$ ipython --no-banner

In [1]: import numpy as np

In [2]: from numpy import linalg as LA

In [3]: np.set_printoptions(suppress=True, linewidth=100)

In [4]: tidy = lambda a: np.round(a, 4) + 0

In [5]: A = np.load("run18.npy")

In [6]: A
Out[6]: 
array([[1., 2., 0., 0., 0.],
       [2., 2., 2., 0., 0.],
       [0., 2., 1., 2., 0.],
       [0., 0., 2., 0., 2.],
       [0., 0., 0., 2., 0.]])

In [7]: vals, vecs = LA.eigh(A)

In [8]: (vals > 1e-8).sum(), (vals < -1e-8).sum()
Out[8]: (np.int64(3), np.int64(2))

In [9]: np.unique(vals.round(6) + 0, return_counts=True)[1]
Out[9]: array([1, 1, 1, 1, 1])

In [10]: tidy(vecs.T @ A @ vecs)
Out[10]: 
array([[-2.8417,  0.    ,  0.    ,  0.    ,  0.    ],
       [ 0.    , -1.0645,  0.    ,  0.    ,  0.    ],
       [ 0.    ,  0.    ,  0.6554,  0.    ,  0.    ],
       [ 0.    ,  0.    ,  0.    ,  2.6067,  0.    ],
       [ 0.    ,  0.    ,  0.    ,  0.    ,  4.6441]])

In [11]: tidy(vecs.T @ vecs)
Out[11]: 
array([[1., 0., 0., 0., 0.],
       [0., 1., 0., 0., 0.],
       [0., 0., 1., 0., 0.],
       [0., 0., 0., 1., 0.],
       [0., 0., 0., 0., 1.]])

In [12]: tidy(np.abs(vecs[:, -1]))
Out[12]: array([0.379 , 0.6905, 0.5339, 0.2823, 0.1216])

In [13]: tidy(vecs @ np.diag(vals) @ vecs.T)
Out[13]: 
array([[1., 2., 0., 0., 0.],
       [2., 2., 2., 0., 0.],
       [0., 2., 1., 2., 0.],
       [0., 0., 2., 0., 2.],
       [0., 0., 0., 2., 0.]])

In [14]: tidy(LA.svd(A, compute_uv=False))
Out[14]: array([4.6441, 2.8417, 2.6067, 1.0645, 0.6554])

In [15]: Q, vecs = LA.qr(A[:, :2])[0], LA.qr(A[:, 2:])[0]

In [16]: sig = LA.svd(Q.T @ vecs, compute_uv=False)

In [17]: tidy(LA.norm(Q @ Q.T - vecs @ vecs.T, 2))
Out[17]: np.float64(1.0)

In [18]: feats = np.array([[2.1, -0.8, -0.1],
    ...:     [-0.6, -0.3, -0.1],
    ...:     [1.1, -1.9, -0.7],
    ...:     [0.0, 1.1, 0.9],
    ...:     [-0.6, 0.1, 0.7],
    ...:     [-0.1, -1.1, -1.1],
    ...:     [-0.5, 1.3, -1.9],
    ...:     [1.3, 0.7, -0.3],
    ...:     [1.0, 0.5, 0.4],
    ...:     [-0.9, -1.2, 0.3],
    ...:     [0.3, -1.0, 0.4],
    ...:     [0.1, 0.4, 2.4],
    ...:     [1.2, 0.3, -0.2],
    ...:     [3.5, 0.2, -0.1],
    ...:     [0.6, 0.4, -0.5],
    ...:     [-0.5, -0.5, 0.6],
    ...:     [0.0, 0.4, 0.9],
    ...:     [0.7, 2.7, 0.1],
    ...:     [-1.4, 0.0, -0.8],
    ...:     [1.4, 0.5, 0.9],
    ...:     [0.6, 1.6, -0.7],
    ...:     [0.1, 0.8, 2.0],
    ...:     [-0.9, -1.4, 2.0],
    ...:     [-1.6, -1.4, -1.7]])

In [19]: rng = np.random.default_rng(8714)

In [20]: feats[:, 2] = -2 * feats[:, 0] + 0.1 * rng.normal(size=24)

In [21]: tidy(feats)
Out[21]: 
array([[ 2.1   , -0.8   , -4.1215],
       [-0.6   , -0.3   ,  1.1154],
       [ 1.1   , -1.9   , -2.1366],
       [ 0.    ,  1.1   ,  0.0343],
       [-0.6   ,  0.1   ,  1.2314],
       [-0.1   , -1.1   ,  0.4258],
       [-0.5   ,  1.3   ,  1.0812],
       [ 1.3   ,  0.7   , -2.573 ],
       [ 1.    ,  0.5   , -1.9357],
       [-0.9   , -1.2   ,  1.7326],
       [ 0.3   , -1.    , -0.5128],
       [ 0.1   ,  0.4   , -0.1399],
       [ 1.2   ,  0.3   , -2.3957],
       [ 3.5   ,  0.2   , -6.8989],
       [ 0.6   ,  0.4   , -1.2828],
       [-0.5   , -0.5   ,  0.9191],
       [ 0.    ,  0.4   ,  0.2028],
       [ 0.7   ,  2.7   , -1.4196],
       [-1.4   ,  0.    ,  2.9794],
       [ 1.4   ,  0.5   , -2.7675],
       [ 0.6   ,  1.6   , -1.2074],
       [ 0.1   ,  0.8   , -0.1304],
       [-0.9   , -1.4   ,  1.8548],
       [-1.6   , -1.4   ,  3.0641]])

In [22]: [round(float(x), 4) for x in LA.svd(feats, compute_uv=False)[:3]]
Out[22]: [12.74, 5.0495, 0.2053]

In [23]: LA.matrix_rank(feats, rtol=0.1)
Out[23]: np.int64(2)

In [24]: tidy(np.abs(LA.svd(feats)[2][-1]))
Out[24]: array([0.8927, 0.0015, 0.4507])

In [25]: np.argsort(-LA.norm(feats, axis=0).round(6), kind="stable")[:3]
Out[25]: array([2, 0, 1])

In [26]: r0 = np.array([4, -5, 2, -1, -5, 4, -4])

In [27]: g = np.array([-1, 2, 2, -2, 2, 1, 0])

In [28]: mat = r0[:, None] + g[None, :]

In [29]: mat
Out[29]: 
array([[ 3,  6,  6,  2,  6,  5,  4],
       [-6, -3, -3, -7, -3, -4, -5],
       [ 1,  4,  4,  0,  4,  3,  2],
       [-2,  1,  1, -3,  1,  0, -1],
       [-6, -3, -3, -7, -3, -4, -5],
       [ 3,  6,  6,  2,  6,  5,  4],
       [-5, -2, -2, -6, -2, -3, -4]])

In [30]: t = np.radians(30)

In [31]: r_ = np.eye(7)

In [32]: r_[4, 4] = r_[0, 0] = np.cos(t)

In [33]: r_[4, 0], r_[0, 4] = -np.sin(t), np.sin(t)

In [34]: tidy(r_)
Out[34]: 
array([[ 0.866,  0.   ,  0.   ,  0.   ,  0.5  ,  0.   ,  0.   ],
       [ 0.   ,  1.   ,  0.   ,  0.   ,  0.   ,  0.   ,  0.   ],
       [ 0.   ,  0.   ,  1.   ,  0.   ,  0.   ,  0.   ,  0.   ],
       [ 0.   ,  0.   ,  0.   ,  1.   ,  0.   ,  0.   ,  0.   ],
       [-0.5  ,  0.   ,  0.   ,  0.   ,  0.866,  0.   ,  0.   ],
       [ 0.   ,  0.   ,  0.   ,  0.   ,  0.   ,  1.   ,  0.   ],
       [ 0.   ,  0.   ,  0.   ,  0.   ,  0.   ,  0.   ,  1.   ]])

In [35]: Y = mat @ r_.T

In [36]: tidy(Y)
Out[36]: 
array([[ 5.5981,  6.    ,  6.    ,  2.    ,  3.6962,  5.    ,  4.    ],
       [-6.6962, -3.    , -3.    , -7.    ,  0.4019, -4.    , -5.    ],
       [ 2.866 ,  4.    ,  4.    ,  0.    ,  2.9641,  3.    ,  2.    ],
       [-1.2321,  1.    ,  1.    , -3.    ,  1.866 ,  0.    , -1.    ],
       [-6.6962, -3.    , -3.    , -7.    ,  0.4019, -4.    , -5.    ],
       [ 5.5981,  6.    ,  6.    ,  2.    ,  3.6962,  5.    ,  4.    ],
       [-5.3301, -2.    , -2.    , -6.    ,  0.7679, -3.    , -4.    ]])

In [37]: tidy(np.abs(Y - mat).max(axis=0))
Out[37]: array([2.5981, 0.    , 0.    , 0.    , 3.4019, 0.    , 0.    ])

In [38]: tidy(LA.svd(mat, compute_uv=False)), tidy(LA.svd(Y, compute_uv=False))
Out[38]: 
(array([26.4043, 10.4792,  0.    ,  0.    ,  0.    ,  0.    ,  0.    ]),
 array([26.4043, 10.4792,  0.    ,  0.    ,  0.    ,  0.    ,  0.    ]))

In [39]: np.allclose(LA.norm(mat, axis=1), LA.norm(Y, axis=1))
Out[39]: True

In [40]: np.allclose(mat @ mat.T, Y @ Y.T)
Out[40]: True

In [41]: tidy(LA.det(r_)), tidy(np.trace(r_))
Out[41]: (np.float64(1.0), np.float64(6.7321))

In [42]: x0 = np.array([0, -1, 2, 0, 0, 0, -2])

In [43]: np.sign((mat @ x0).round(6))
Out[43]: array([-1,  1,  0,  1,  1, -1,  1])

In [44]: mat @ (2 * x0)
Out[44]: array([-4, 14,  0,  6, 14, -4, 12])

In [45]: mat @ x0
Out[45]: array([-2,  7,  0,  3,  7, -2,  6])

In [46]: X = np.load("case17.npy")

In [47]: X
Out[47]: 
array([[-1,  3,  2,  1],
       [-3,  1,  0, -1],
       [-2,  2,  1,  0],
       [-1,  3,  2,  1],
       [ 0,  4,  3,  2],
       [-2,  2,  1,  0],
       [-2,  2,  1,  0],
       [-1,  3,  2,  1],
       [-1,  3,  2,  1],
       [-1,  3,  2,  1],
       [-2,  2,  1,  0]])

In [48]: rk = LA.matrix_rank(X)

In [49]: rk
Out[49]: np.int64(2)

In [50]: ns = LA.svd(X)[2][rk:].T

In [51]: ns.shape
Out[51]: (4, 2)

In [52]: tidy(ns @ ns.T)
Out[52]: 
array([[ 0.1714,  0.2   , -0.0571, -0.3143],
       [ 0.2   ,  0.4   , -0.4   , -0.2   ],
       [-0.0571, -0.4   ,  0.6857, -0.2286],
       [-0.3143, -0.2   , -0.2286,  0.7429]])

In [53]: [int(LA.matrix_rank(np.delete(X, i, axis=0))) for i in range(11)]
Out[53]: [2, 2, 2, 2, 2, 2, 2, 2, 2, 2, 2]

In [54]: [int(LA.matrix_rank(X[:, :j + 1])) for j in range(4)]
Out[54]: [1, 2, 2, 2]

In [55]: Xc = X - X.mean(axis=0)

In [56]: vecs = LA.svd(Xc)[2][:2]

In [57]: Y = Xc - Xc @ vecs.T @ vecs

In [58]: LA.norm(Y, axis=1).round(6).argmax()
Out[58]: np.int64(0)

In [59]: tidy(np.cov(Xc @ vecs.T, rowvar=False))
Out[59]: 
array([[2.6909, 0.    ],
       [0.    , 0.    ]])

In [60]: tidy((Xc @ vecs.T).std(axis=0))
Out[60]: array([1.5641, 0.    ])

In [61]: w1 = np.array([[1, 3, 1], [0, 1, 2], [3, 3, 1], [0, 2, 0]])

In [62]: c = np.array([1, 3, 0])

In [63]: act = np.maximum(X @ w1 + c, 0)

In [64]: (act > 0).astype(int)
Out[64]: 
array([[1, 1, 1],
       [0, 0, 0],
       [1, 1, 1],
       [1, 1, 1],
       [1, 1, 1],
       [1, 1, 1],
       [1, 1, 1],
       [1, 1, 1],
       [1, 1, 1],
       [1, 1, 1],
       [1, 1, 1]])

In [65]: LA.matrix_rank(act)
Out[65]: np.int64(2)

In [66]: cent = np.array([[-2, 2], [0, -2], [1, 1]])

In [67]: (act @ cent).round(6).argmax(axis=1)
Out[67]: array([1, 0, 1, 1, 0, 1, 1, 1, 1, 1, 1])

In [68]: act @ cent
Out[68]: 
array([[-5, -3],
       [ 0,  0],
       [-1,  3],
       [-5, -3],
       [-9, -9],
       [-1,  3],
       [-1,  3],
       [-5, -3],
       [-5, -3],
       [-5, -3],
       [-1,  3]])

In [69]: K = np.loadtxt("test19.csv", delimiter=",")

In [70]: K
Out[70]: 
array([[ 0., -4., -1., -6.],
       [ 0., -4., -1., -6.],
       [ 1., -3.,  0., -5.],
       [ 1., -3.,  0., -5.],
       [ 6.,  2.,  5.,  0.],
       [ 2., -2.,  1., -4.],
       [ 6.,  2.,  5.,  0.],
       [ 2., -2.,  1., -4.],
       [ 6.,  2.,  5.,  0.],
       [ 5.,  1.,  4., -1.],
       [ 1., -3.,  0., -5.]])

In [71]: P = np.triu(np.array([[-1, 1, -5, -4, -5],
    ...:     [-4, -5, 0, -1, 1],
    ...:     [-3, -2, 1, -2, 4],
    ...:     [3, -1, 1, -5, -3],
    ...:     [-4, -5, 5, -1, 5]]), 1) + np.eye(5)

In [72]: Y = P @ A @ LA.inv(P)

In [73]: tidy(LA.det(Y))
Out[73]: np.float64(24.0)

In [74]: Y
Out[74]: 
array([[  3.,  -9.,   4.,  -9., -27.],
       [  2.,   0.,  10.,  30.,  58.],
       [  0.,   2.,  -3.,   6.,  24.],
       [  0.,   0.,   2.,  -2., -12.],
       [  0.,   0.,   0.,   2.,   6.]])

In [75]: LA.matrix_rank(Y)
Out[75]: np.int64(5)
